$ python3 -q
>>> import numpy as np
>>> import numpy.linalg as la
>>> np.set_printoptions(precision=4, suppress=True, linewidth=140, legacy="1.25")
>>> Y = np.array([[1, 1], [3, 0]])
>>> W2 = np.array([[-6]])
>>> arr = np.block([[Y, np.array([[-2], [-1]])], [np.zeros((1, 2)), W2]])
>>> arr
array([[ 1.,  1., -2.],
       [ 3.,  0., -1.],
       [ 0.,  0., -6.]])
>>> vals, evecs = la.eig(arr)
>>> np.sort(la.eigvals(la.inv(arr)))
array([-0.7676, -0.1667,  0.4343])
>>> np.round(arr @ evecs[:, 0] - vals[0] * evecs[:, 0], 4) + 0
array([0., 0., 0.])
>>> vals
array([ 2.3028, -1.3028, -6.    ])
>>> P = np.triu(np.array([[1, 2, 1], [-1, 1, 1], [0, -1, -1]]), 1) + np.eye(3)
>>> Y = P @ arr @ la.inv(P)
>>> np.poly(Y)
array([  1.,   5.,  -9., -18.])
>>> np.round(la.det(Y), 4)
18.0
>>> u = np.array([2, 1, -1])
>>> Y = arr + np.outer(u, np.eye(3)[0])
>>> Y
array([[ 3.,  1., -2.],
       [ 4.,  0., -1.],
       [-1.,  0., -6.]])
>>> round(la.det(Y) / la.det(arr), 4), round(1 + la.solve(arr, u)[0], 4)
(1.3889, 1.3889)
>>> arr.shape
(3, 3)
>>> np.diff(arr, axis=0)
array([[ 2., -1.,  1.],
       [-3.,  0., -5.]])
>>> la.matrix_rank(arr)
3
>>> la.svd(arr, compute_uv=False)
array([6.4728, 3.0443, 0.9134])
>>> arr.mean(axis=0)
array([ 1.3333,  0.3333, -3.    ])
>>> Y = la.inv(arr)
>>> np.round(arr @ Y, 4) + 0
array([[1., 0., 0.],
       [0., 1., 0.],
       [0., 0., 1.]])
>>> (np.abs(Y) > 1e-9).astype(int)
array([[0, 1, 1],
       [1, 1, 1],
       [0, 0, 1]])
>>> la.inv(Y)
array([[ 1.,  1., -2.],
       [ 3.,  0., -1.],
       [-0., -0., -6.]])
>>> Y
array([[ 0.    ,  0.3333, -0.0556],
       [ 1.    , -0.3333, -0.2778],
       [-0.    , -0.    , -0.1667]])
>>> round(float(la.slogdet(arr)[0]), 4)
1.0
>>> round(float(la.cond(arr)), 4)
7.0861
>>> np.allclose(Y, arr.T)
False
>>> F = np.abs(np.array([[-1, -5, 6, 1, 3, 1, -7, 9, 5, -2],
...     [1, -8, 5, -1, -5, 0, -7, 7, -5, -8],
...     [3, 1, 5, -9, -5, -3, 3, 8, 3, -4],
...     [-9, -4, 8, 1, 1, 1, 8, -5, 8, -5],
...     [-2, -4, -6, -1, 5, -9, -2, 0, -2, -2],
...     [4, 1, -8, -1, 1, 7, -5, -8, -8, 8],
...     [-9, 7, 2, -1, 7, -2, 1, -5, 0, 8],
...     [-5, 6, 8, 6, 9, 4, 1, -2, -1, 8],
...     [-2, 8, 3, -3, 6, 8, 4, -9, 8, 4],
...     [-8, -1, -3, -4, 1, 7, 6, 3, -2, 6]])) + np.eye(10)
>>> F = F / F.sum(axis=1, keepdims=True)
>>> F
array([[0.0488, 0.122 , 0.1463, 0.0244, 0.0732, 0.0244, 0.1707, 0.2195, 0.122 , 0.0488],
       [0.0208, 0.1875, 0.1042, 0.0208, 0.1042, 0.    , 0.1458, 0.1458, 0.1042, 0.1667],
       [0.0667, 0.0222, 0.1333, 0.2   , 0.1111, 0.0667, 0.0667, 0.1778, 0.0667, 0.0889],
       [0.1765, 0.0784, 0.1569, 0.0392, 0.0196, 0.0196, 0.1569, 0.098 , 0.1569, 0.098 ],
       [0.0588, 0.1176, 0.1765, 0.0294, 0.1765, 0.2647, 0.0588, 0.    , 0.0588, 0.0588],
       [0.0769, 0.0192, 0.1538, 0.0192, 0.0192, 0.1538, 0.0962, 0.1538, 0.1538, 0.1538],
       [0.2093, 0.1628, 0.0465, 0.0233, 0.1628, 0.0465, 0.0465, 0.1163, 0.    , 0.186 ],
       [0.098 , 0.1176, 0.1569, 0.1176, 0.1765, 0.0784, 0.0196, 0.0588, 0.0196, 0.1569],
       [0.0357, 0.1429, 0.0536, 0.0536, 0.1071, 0.1429, 0.0714, 0.1607, 0.1607, 0.0714],
       [0.1905, 0.0238, 0.0714, 0.0952, 0.0238, 0.1667, 0.1429, 0.0714, 0.0476, 0.1667]])
>>> # a transition matrix
>>> O, r_ = la.qr(F)
>>> np.round(O @ r_, 4) + 0
array([[0.0488, 0.122 , 0.1463, 0.0244, 0.0732, 0.0244, 0.1707, 0.2195, 0.122 , 0.0488],
       [0.0208, 0.1875, 0.1042, 0.0208, 0.1042, 0.    , 0.1458, 0.1458, 0.1042, 0.1667],
       [0.0667, 0.0222, 0.1333, 0.2   , 0.1111, 0.0667, 0.0667, 0.1778, 0.0667, 0.0889],
       [0.1765, 0.0784, 0.1569, 0.0392, 0.0196, 0.0196, 0.1569, 0.098 , 0.1569, 0.098 ],
       [0.0588, 0.1176, 0.1765, 0.0294, 0.1765, 0.2647, 0.0588, 0.    , 0.0588, 0.0588],
       [0.0769, 0.0192, 0.1538, 0.0192, 0.0192, 0.1538, 0.0962, 0.1538, 0.1538, 0.1538],
       [0.2093, 0.1628, 0.0465, 0.0233, 0.1628, 0.0465, 0.0465, 0.1163, 0.    , 0.186 ],
       [0.098 , 0.1176, 0.1569, 0.1176, 0.1765, 0.0784, 0.0196, 0.0588, 0.0196, 0.1569],
       [0.0357, 0.1429, 0.0536, 0.0536, 0.1071, 0.1429, 0.0714, 0.1607, 0.1607, 0.0714],
       [0.1905, 0.0238, 0.0714, 0.0952, 0.0238, 0.1667, 0.1429, 0.0714, 0.0476, 0.1667]])
>>> np.allclose(r_.T @ r_, F.T @ F)
True
>>> np.abs(np.diag(r_))
array([0.3725, 0.2745, 0.2354, 0.1783, 0.1247, 0.2295, 0.071 , 0.164 , 0.0488, 0.0893])
>>> u = np.array([1, 3, 5, 2, 4, 4, 3])
>>> data = np.array([np.roll(u, i) for i in range(7)])
>>> data
array([[1, 3, 5, 2, 4, 4, 3],
       [3, 1, 3, 5, 2, 4, 4],
       [4, 3, 1, 3, 5, 2, 4],
       [4, 4, 3, 1, 3, 5, 2],
       [2, 4, 4, 3, 1, 3, 5],
       [5, 2, 4, 4, 3, 1, 3],
       [3, 5, 2, 4, 4, 3, 1]])
>>> Y = la.inv(data)
>>> (np.abs(Y) > 1e-9).astype(int)
array([[1, 1, 1, 1, 1, 1, 1],
       [1, 1, 1, 1, 1, 1, 1],
       [1, 1, 1, 1, 1, 1, 1],
       [1, 1, 1, 1, 1, 1, 1],
       [1, 1, 1, 1, 1, 1, 1],
       [1, 1, 1, 1, 1, 1, 1],
       [1, 1, 1, 1, 1, 1, 1]])
>>> Y
array([[-0.1628, -0.0145, -0.0008,  0.1788, -0.0425,  0.1587, -0.0714],
       [-0.0714, -0.1628, -0.0145, -0.0008,  0.1788, -0.0425,  0.1587],
       [ 0.1587, -0.0714, -0.1628, -0.0145, -0.0008,  0.1788, -0.0425],
       [-0.0425,  0.1587, -0.0714, -0.1628, -0.0145, -0.0008,  0.1788],
       [ 0.1788, -0.0425,  0.1587, -0.0714, -0.1628, -0.0145, -0.0008],
       [-0.0008,  0.1788, -0.0425,  0.1587, -0.0714, -0.1628, -0.0145],
       [-0.0145, -0.0008,  0.1788, -0.0425,  0.1587, -0.0714, -0.1628]])
>>> np.round(la.det(data) * la.det(Y), 4)
1.0
>>> Y @ np.ones(7)
array([0.0455, 0.0455, 0.0455, 0.0455, 0.0455, 0.0455, 0.0455])
>>> np.fft.fft(Y[0])
array([ 0.0455+0.j    , -0.3743+0.015j , -0.201 +0.0483j, -0.0173-0.3653j, -0.0173+0.3653j, -0.201 -0.0483j, -0.3743-0.015j ])
>>> (Y @ Y)[0]
array([ 0.0131,  0.0634, -0.0386, -0.0269, -0.014 , -0.0457,  0.0507])
>>> np.allclose(Y @ Y.T, Y.T @ Y)
True
>>> E = np.load("test16.npy")
>>> E
array([[ 0,  0, 10,  0,  0,  2],
       [10,  0,  0,  2,  0,  0],
       [10,  0,  0,  2,  0,  0],
       [ 0,  0,  2,  0,  0, 10],
       [ 2,  0,  0, 10,  0,  0],
       [ 2,  0,  0, 10,  0,  0]])
>>> # rows and columns are dependent
>>> rk = la.matrix_rank(E)
>>> rk
4
>>> null = la.svd(E)[2][rk:].T
>>> [int(la.matrix_rank(E[:i])) for i in range(1, len(E) + 1)]
[1, 2, 2, 3, 4, 4]
>>> np.round(null @ null.T, 4) + 0
array([[0., 0., 0., 0., 0., 0.],
       [0., 1., 0., 0., 0., 0.],
       [0., 0., 0., 0., 0., 0.],
       [0., 0., 0., 0., 0., 0.],
       [0., 0., 0., 0., 1., 0.],
       [0., 0., 0., 0., 0., 0.]])
>>> M = np.loadtxt("block11.csv", delimiter=",")
>>> M
array([[-2.,  0.,  0.,  0.,  0.,  0.,  0.,  0.,  0.,  0.],
       [ 1., -1.,  0.,  0.,  0.,  0.,  0.,  0.,  0.,  0.],
       [ 0., -1.,  2.,  0.,  0.,  0.,  0.,  0.,  0.,  0.],
       [ 1.,  0.,  0.,  2.,  0.,  0.,  0.,  0.,  0.,  0.],
       [-2., -1.,  0.,  0.,  1.,  0.,  0.,  0.,  0.,  0.],
       [ 1.,  2.,  2., -1.,  0., -2.,  0.,  0.,  0.,  0.],
       [ 2.,  2.,  0.,  0., -2.,  1.,  0.,  0.,  0.,  0.],
       [ 0.,  1., -1., -1.,  2.,  1., -2., -2.,  0.,  0.],
       [ 2.,  0.,  0.,  2.,  0.,  1.,  2.,  2.,  0.,  0.],
       [ 0.,  2.,  1.,  2., -2.,  1., -2.,  0., -2.,  2.]])
>>> u, v = M[3], M[6]
>>> u @ v
2.0
>>> p = (u @ v) / (u @ u) * u
>>> la.matrix_rank(np.outer(u, v))
1
>>> (M - M.T) / 2
array([[ 0. , -0.5,  0. , -0.5,  1. , -0.5, -1. ,  0. , -1. ,  0. ],
       [ 0.5,  0. ,  0.5,  0. ,  0.5, -1. , -1. , -0.5,  0. , -1. ],
       [ 0. , -0.5,  0. ,  0. ,  0. , -1. ,  0. ,  0.5,  0. , -0.5],
       [ 0.5,  0. ,  0. ,  0. ,  0. ,  0.5,  0. ,  0.5, -1. , -1. ],
       [-1. , -0.5,  0. ,  0. ,  0. ,  0. ,  1. , -1. ,  0. ,  1. ],
       [ 0.5,  1. ,  1. , -0.5,  0. ,  0. , -0.5, -0.5, -0.5, -0.5],
       [ 1. ,  1. ,  0. ,  0. , -1. ,  0.5,  0. ,  1. , -1. ,  1. ],
       [ 0. ,  0.5, -0.5, -0.5,  1. ,  0.5, -1. ,  0. , -1. ,  0. ],
       [ 1. ,  0. ,  0. ,  1. ,  0. ,  0.5,  1. ,  1. ,  0. ,  1. ],
       [ 0. ,  1. ,  0.5,  1. , -1. ,  0.5, -1. ,  0. , -1. ,  0. ]])
>>> np.allclose(M, M.T)
False
>>> la.matrix_power(M, 2)
array([[ 4.,  0.,  0.,  0.,  0.,  0.,  0.,  0.,  0.,  0.],
       [-3.,  1.,  0.,  0.,  0.,  0.,  0.,  0.,  0.,  0.],
       [-1., -1.,  4.,  0.,  0.,  0.,  0.,  0.,  0.,  0.],
       [ 0.,  0.,  0.,  4.,  0.,  0.,  0.,  0.,  0.,  0.],
       [ 1.,  0.,  0.,  0.,  1.,  0.,  0.,  0.,  0.,  0.],
       [-3., -8.,  0.,  0.,  0.,  4.,  0.,  0.,  0.,  0.],
       [ 3.,  2.,  2., -1., -2., -2.,  0.,  0.,  0.,  0.],
       [-7., -6.,  2., -1.,  2., -6.,  4.,  4.,  0.,  0.],
       [ 3.,  8.,  0.,  1.,  0.,  2., -4., -4.,  0.,  0.],
       [ 1.,  1.,  6.,  3., -2., -4., -8., -4., -4.,  4.]])
>>> rk = la.matrix_rank(M)
>>> rk
8
>>> null = la.svd(M)[2][rk:].T
>>> np.round(null @ null.T, 4) + 0
array([[ 0. ,  0. ,  0. ,  0. ,  0. ,  0. ,  0. ,  0. ,  0. ,  0. ],
       [ 0. ,  0. ,  0. ,  0. ,  0. ,  0. ,  0. ,  0. ,  0. ,  0. ],
       [ 0. ,  0. ,  0. ,  0. ,  0. ,  0. ,  0. ,  0. ,  0. ,  0. ],
       [ 0. ,  0. ,  0. ,  0. ,  0. ,  0. ,  0. ,  0. ,  0. ,  0. ],
       [ 0. ,  0. ,  0. ,  0. ,  0. ,  0. ,  0. ,  0. ,  0. ,  0. ],
       [ 0. ,  0. ,  0. ,  0. ,  0. ,  0. ,  0. ,  0. ,  0. ,  0. ],
       [ 0. ,  0. ,  0. ,  0. ,  0. ,  0. ,  0.4, -0.4, -0.2,  0.2],
       [ 0. ,  0. ,  0. ,  0. ,  0. ,  0. , -0.4,  0.4,  0.2, -0.2],
       [ 0. ,  0. ,  0. ,  0. ,  0. ,  0. , -0.2,  0.2,  0.6,  0.4],
       [ 0. ,  0. ,  0. ,  0. ,  0. ,  0. ,  0.2, -0.2,  0.4,  0.6]])
>>> [int(la.matrix_rank(M[:, :j + 1])) for j in range(10)]
[1, 2, 3, 4, 5, 6, 7, 8, 8, 8]
>>> [int(la.matrix_rank(np.delete(M, i, axis=0))) for i in range(10)]
[8, 8, 8, 8, 8, 8, 8, 8, 8, 7]
>>> np.allclose(M @ null, 0)
True
>>> la.matrix_rank(M.T @ M), la.matrix_rank(M @ M.T)
(8, 8)
>>> Y = np.array([[-2, 1],
...     [2, 2],
...     [1, 0],
...     [0, -1],
...     [2, 0],
...     [1, 0],
...     [1, 0],
...     [0, -1],
...     [-2, 1],
...     [0, 0]])
>>> Y.T @ M.T
array([[ 4., -4.,  0., -2.,  4.,  2., -3.,  4., -1.,  4.],
       [-2., -1., -2., -1., -4.,  6.,  6.,  5., -2.,  0.]])
>>> la.matrix_rank(np.vstack([M, Y.T]))
10
>>> J = np.loadtxt("sample6.csv", delimiter=",")
>>> J
array([[-1., -4.,  0.,  2.,  4.],
       [ 4., 16., -5.,  0.,  2.],
       [ 1.,  4.,  3., -4., -4.],
       [-2., -8., -4., -4., -2.],
       [-2., -8., -4.,  5., -1.],
       [ 5., 20.,  1.,  2.,  0.],
       [ 0.,  0., -3.,  4.,  5.]])
>>> rng = np.random.default_rng(848124)
>>> Y = J + rng.integers(-2, 3, (7, 4)) @ rng.integers(-2, 3, (4, 5))
>>> Y
array([[ -1.,  -2.,  -8.,   8.,   0.],
       [  5.,  16.,  -2.,  -1.,   1.],
       [  1.,  -3.,  15., -14.,  -6.],
       [ -2.,  -5.,  -8.,   2.,  -8.],
       [ -2.,  -3., -12.,  13.,  -3.],
       [  5.,  18.,  -3.,   3.,  -4.],
       [ -7.,   2.,  -2.,   7.,   4.]])
>>> np.abs(Y - J).sum(axis=1)
array([20.,  6., 31., 19., 23., 11., 14.])
>>> Uu, sigma, VT = la.svd(J, full_matrices=False)
>>> np.round(Uu.T @ Uu, 4) + 0
array([[1., 0., 0., 0., 0.],
       [0., 1., 0., 0., 0.],
       [0., 0., 1., 0., 0.],
       [0., 0., 0., 1., 0.],
       [0., 0., 0., 0., 1.]])
>>> np.round(VT @ VT.T, 4) + 0
array([[1., 0., 0., 0., 0.],
       [0., 1., 0., 0., 0.],
       [0., 0., 1., 0., 0.],
       [0., 0., 0., 1., 0.],
       [0., 0., 0., 0., 1.]])
>>> np.abs(Uu[:, 0]).round(6).argmax()
5
>>> np.allclose(Uu * sigma @ VT, J)
True
>>> (sigma > 1e-8).sum()
4
>>> np.round(Uu.T @ J @ VT.T, 4) + 0
array([[29.4649,  0.    ,  0.    ,  0.    ,  0.    ],
       [ 0.    , 11.8682,  0.    ,  0.    ,  0.    ],
       [ 0.    ,  0.    ,  7.4468,  0.    ,  0.    ],
       [ 0.    ,  0.    ,  0.    ,  5.0507,  0.    ],
       [ 0.    ,  0.    ,  0.    ,  0.    ,  0.    ]])
>>> np.cumsum(sigma ** 2) / np.sum(sigma ** 2)
array([0.7965, 0.9257, 0.9766, 1.    , 1.    ])
>>> np.round(sigma / sigma[0], 4) + 0
array([1.    , 0.4028, 0.2527, 0.1714, 0.    ])
>>> np.round(np.sqrt((sigma ** 2).sum()), 4), round(la.norm(J), 4)
(33.0151, 33.0151)
>>> np.round(np.trace(la.pinv(J) @ J), 4)
4.0
>>> np.abs(np.diag(la.qr(J)[1])) > 1e-9
array([ True, False,  True,  True,  True])
>>> Uu, sigma, VT = la.svd(M, full_matrices=False)
>>> sigma.round(4) + 0
array([6.1351, 5.1541, 4.1116, 3.7288, 2.4459, 1.9817, 1.434 , 1.0103, 0.    , 0.    ])
>>> np.abs(VT[0])
array([0.5002, 0.425 , 0.1878, 0.4027, 0.4801, 0.1502, 0.0025, 0.1972, 0.1996, 0.1996])
>>> np.round(Uu.T @ Uu, 4) + 0
array([[1., 0., 0., 0., 0., 0., 0., 0., 0., 0.],
       [0., 1., 0., 0., 0., 0., 0., 0., 0., 0.],
       [0., 0., 1., 0., 0., 0., 0., 0., 0., 0.],
       [0., 0., 0., 1., 0., 0., 0., 0., 0., 0.],
       [0., 0., 0., 0., 1., 0., 0., 0., 0., 0.],
       [0., 0., 0., 0., 0., 1., 0., 0., 0., 0.],
       [0., 0., 0., 0., 0., 0., 1., 0., 0., 0.],
       [0., 0., 0., 0., 0., 0., 0., 1., 0., 0.],
       [0., 0., 0., 0., 0., 0., 0., 0., 1., 0.],
       [0., 0., 0., 0., 0., 0., 0., 0., 0., 1.]])
>>> np.round(sigma / sigma[0], 4) + 0
array([1.    , 0.8401, 0.6702, 0.6078, 0.3987, 0.323 , 0.2337, 0.1647, 0.    , 0.    ])
>>> np.allclose(Uu * sigma @ VT, M)
True
>>> np.round(Uu.T @ M @ VT.T, 4) + 0
array([[6.1351, 0.    , 0.    , 0.    , 0.    , 0.    , 0.    , 0.    , 0.    , 0.    ],
       [0.    , 5.1541, 0.    , 0.    , 0.    , 0.    , 0.    , 0.    , 0.    , 0.    ],
       [0.    , 0.    , 4.1116, 0.    , 0.    , 0.    , 0.    , 0.    , 0.    , 0.    ],
       [0.    , 0.    , 0.    , 3.7288, 0.    , 0.    , 0.    , 0.    , 0.    , 0.    ],
       [0.    , 0.    , 0.    , 0.    , 2.4459, 0.    , 0.    , 0.    , 0.    , 0.    ],
       [0.    , 0.    , 0.    , 0.    , 0.    , 1.9817, 0.    , 0.    , 0.    , 0.    ],
       [0.    , 0.    , 0.    , 0.    , 0.    , 0.    , 1.434 , 0.    , 0.    , 0.    ],
       [0.    , 0.    , 0.    , 0.    , 0.    , 0.    , 0.    , 1.0103, 0.    , 0.    ],
       [0.    , 0.    , 0.    , 0.    , 0.    , 0.    , 0.    , 0.    , 0.    , 0.    ],
       [0.    , 0.    , 0.    , 0.    , 0.    , 0.    , 0.    , 0.    , 0.    , 0.    ]])
>>> np.round(VT @ VT.T, 4) + 0
array([[1., 0., 0., 0., 0., 0., 0., 0., 0., 0.],
       [0., 1., 0., 0., 0., 0., 0., 0., 0., 0.],
       [0., 0., 1., 0., 0., 0., 0., 0., 0., 0.],
       [0., 0., 0., 1., 0., 0., 0., 0., 0., 0.],
       [0., 0., 0., 0., 1., 0., 0., 0., 0., 0.],
       [0., 0., 0., 0., 0., 1., 0., 0., 0., 0.],
       [0., 0., 0., 0., 0., 0., 1., 0., 0., 0.],
       [0., 0., 0., 0., 0., 0., 0., 1., 0., 0.],
       [0., 0., 0., 0., 0., 0., 0., 0., 1., 0.],
       [0., 0., 0., 0., 0., 0., 0., 0., 0., 1.]])
>>> np.abs(Uu[:, 0]).round(6).argmax()
9
